>>> import numpy as np
>>> from numpy import linalg as LA
>>> np.set_printoptions(suppress=True, linewidth=120)
>>> W0 = np.array([[-1, -1, -2, -1], [1, -2, 0, 2], [1, -2, 2, -1]])
>>> W0[1] = W0[2]
>>> W0
array([[-1, -1, -2, -1],
       [ 1, -2,  2, -1],
       [ 1, -2,  2, -1]])
>>> np.argsort(-LA.norm(W0, axis=0).round(6), kind="stable")[:3]
array([2, 1, 0])
>>> [round(float(x), 2) for x in LA.svd(W0, compute_uv=False)[:3]]
[4.54, 2.53, 0.0]
>>> W = np.array([[2, -4, 8], [-6, 5, 7], [-4, 3, -8], [6, 8, 5]])
>>> c = np.array([1, 3, 1])
>>> H = np.maximum(W0 @ W + c, 0)
>>> LA.matrix_rank(H)
np.int64(1)
>>> cent = np.array([[-3, -4], [-3, -4], [-2, 4]])
>>> (H @ cent).round(6).argmax(axis=1)
array([0, 0, 0])
>>> W @ cent
array([[-10,  40],
       [-11,  32],
       [ 19, -28],
       [-52, -36]])
>>> U, sigma, Vt = LA.svd(W0)
>>> np.argmax(sigma[:-1] / (sigma[1:] + 1e-6)) + 1
np.int64(2)
>>> B = U[:, :2] @ np.diag(sigma[:2]) @ Vt[:2]
>>> LA.matrix_rank(B)
np.int64(2)
>>> round(LA.norm(W0 - B) / LA.norm(W0), 2)
np.float64(0.0)
>>> LA.lstsq(W0[:-1].T, W0[-1])[2]
np.int32(2)
>>> np.round(W0 @ LA.pinv(W0) @ W0, 2)
array([[-1., -1., -2., -1.],
       [ 1., -2.,  2., -1.],
       [ 1., -2.,  2., -1.]])
>>> u, r1 = W0[0], W0[1]
>>> u @ u
np.int64(7)
>>> p = (u @ r1) / (u @ u) * u
>>> np.round(r1 - p, 2)
array([ 0.71, -2.29,  1.43, -1.29])
>>> p.round(2)
array([0.29, 0.29, 0.57, 0.29])
>>> np.outer(u, r1)
array([[-1,  2, -2,  1],
       [-1,  2, -2,  1],
       [-2,  4, -4,  2],
       [-1,  2, -2,  1]])
